% ipython --no-banner

In [1]: import numpy as np

In [2]: np.set_printoptions(precision=1, suppress=True, linewidth=120, floatmode="fixed")

In [3]: tidy = lambda a: np.round(a, 1) + 0

In [4]: X = np.load("a.npy")

In [5]: tidy(X)
Out[5]: 
array([[ 0.0,  0.9,  0.8,  1.1,  2.0, -1.5],
       [ 1.4,  0.8,  1.5, -2.1,  0.0, -0.2],
       [ 1.1, -2.5,  0.4,  0.1,  1.0,  0.1],
       [ 2.3,  0.8, -0.3,  1.5, -0.6,  0.7],
       [-0.5,  0.6,  0.3, -0.1,  1.5,  2.5],
       [-0.7, -0.3,  2.4,  1.1, -1.1,  0.4]])

In [6]: u, g = X[4], X[2]

In [7]: tidy(u @ g)
Out[7]: np.float64(0.0)

In [8]: tidy(u @ u)
Out[8]: np.float64(9.0)

In [9]: p = (u @ g) / (u @ u) * u

In [10]: tidy((g - p) @ u)
Out[10]: np.float64(0.0)

In [11]: tidy(g - p)
Out[11]: array([ 1.1, -2.5,  0.4,  0.1,  1.0,  0.1])

In [12]: out = np.linalg.inv(X)

In [13]: tidy(np.linalg.det(X) * np.linalg.det(out))
Out[13]: np.float64(1.0)

In [14]: (np.abs(out) > 1e-9).astype(int)
Out[14]: 
array([[0, 1, 1, 1, 1, 1],
       [1, 1, 1, 1, 1, 1],
       [1, 1, 1, 1, 1, 1],
       [1, 1, 1, 1, 1, 1],
       [1, 1, 1, 1, 1, 1],
       [1, 1, 1, 1, 1, 1]])

In [15]: x0 = np.array([0, 0, 4, -2, 4, -1])

In [16]: y = X @ x0

In [17]: c, lr = np.zeros(6), 1 / np.linalg.norm(X, 2) ** 2

In [18]: for i in range(30):
    ...:     c -= lr * X.T @ (X @ c - y)
    ...:     if i % 5 == 0: print(i, round(np.linalg.norm(X @ c - y), 1))
    ...: 
0 0.0
5 0.0
10 0.0
15 0.0
20 0.0
25 0.0

In [19]: tidy(np.linalg.cond(X))
Out[19]: np.float64(1.0)

In [20]: tidy(c)
Out[20]: array([ 0.0,  0.0,  4.0, -2.0,  4.0, -1.0])

In [21]: T = np.stack([X, -2 * X, X[::-1]])

In [22]: tidy(np.einsum("bij,cij->bc", T, T))
Out[22]: 
array([[  54.0, -108.0,    0.0],
       [-108.0,  216.0,    0.0],
       [   0.0,    0.0,   54.0]])

In [23]: np.linalg.matrix_rank(T)
Out[23]: array([6, 6, 6])

In [24]: np.linalg.matrix_rank(T.reshape(3, -1))
Out[24]: np.int64(2)

In [25]: tidy(X[:, 4] @ X[:, 2])
Out[25]: np.float64(0.0)

In [26]: tidy(np.linalg.pinv(X))
Out[26]: 
array([[ 0.0,  0.2,  0.1,  0.3, -0.1, -0.1],
       [ 0.1,  0.1, -0.3,  0.1,  0.1,  0.0],
       [ 0.1,  0.2,  0.0,  0.0,  0.0,  0.3],
       [ 0.1, -0.2,  0.0,  0.2,  0.0,  0.1],
       [ 0.2,  0.0,  0.1, -0.1,  0.2, -0.1],
       [-0.2,  0.0,  0.0,  0.1,  0.3,  0.0]])

In [27]: K = np.array([[-6.1, 3.0, 3.0, 9.3],
    ...:     [-6.2, 2.8, 2.6, 8.6],
    ...:     [-5.7, 3.2, 3.1, 9.1],
    ...:     [2.2, 3.2, 5.2, 2.0],
    ...:     [2.1, 3.0, 5.2, 1.9],
    ...:     [2.4, 3.2, 4.8, 2.2],
    ...:     [2.6, 0.9, -8.4, 8.6],
    ...:     [2.4, 1.1, -8.5, 8.0],
    ...:     [1.9, 1.2, -8.2, 8.1]])

In [28]: K
Out[28]: 
array([[-6.1,  3.0,  3.0,  9.3],
       [-6.2,  2.8,  2.6,  8.6],
       [-5.7,  3.2,  3.1,  9.1],
       [ 2.2,  3.2,  5.2,  2.0],
       [ 2.1,  3.0,  5.2,  1.9],
       [ 2.4,  3.2,  4.8,  2.2],
       [ 2.6,  0.9, -8.4,  8.6],
       [ 2.4,  1.1, -8.5,  8.0],
       [ 1.9,  1.2, -8.2,  8.1]])

In [29]: rng = np.random.default_rng(513)

In [30]: lab = rng.permutation(4)

In [31]: out = K[:, lab] * rng.choice([-1, 1], 4)

In [32]: out
Out[32]: 
array([[-3.0, -3.0, -6.1, -9.3],
       [-2.8, -2.6, -6.2, -8.6],
       [-3.2, -3.1, -5.7, -9.1],
       [-3.2, -5.2,  2.2, -2.0],
       [-3.0, -5.2,  2.1, -1.9],
       [-3.2, -4.8,  2.4, -2.2],
       [-0.9,  8.4,  2.6, -8.6],
       [-1.1,  8.5,  2.4, -8.0],
       [-1.2,  8.2,  1.9, -8.1]])

In [33]: Uu, _, Vt = np.linalg.svd(K.T @ out)

In [34]: tidy(np.linalg.lstsq(K, out)[0])
Out[34]: 
array([[ 0.0,  0.0,  1.0,  0.0],
       [-1.0,  0.0,  0.0,  0.0],
       [ 0.0, -1.0,  0.0,  0.0],
       [ 0.0,  0.0,  0.0, -1.0]])

In [35]: tidy(Uu @ Vt)
Out[35]: 
array([[ 0.0,  0.0,  1.0,  0.0],
       [-1.0,  0.0,  0.0,  0.0],
       [ 0.0, -1.0,  0.0,  0.0],
       [ 0.0,  0.0,  0.0, -1.0]])
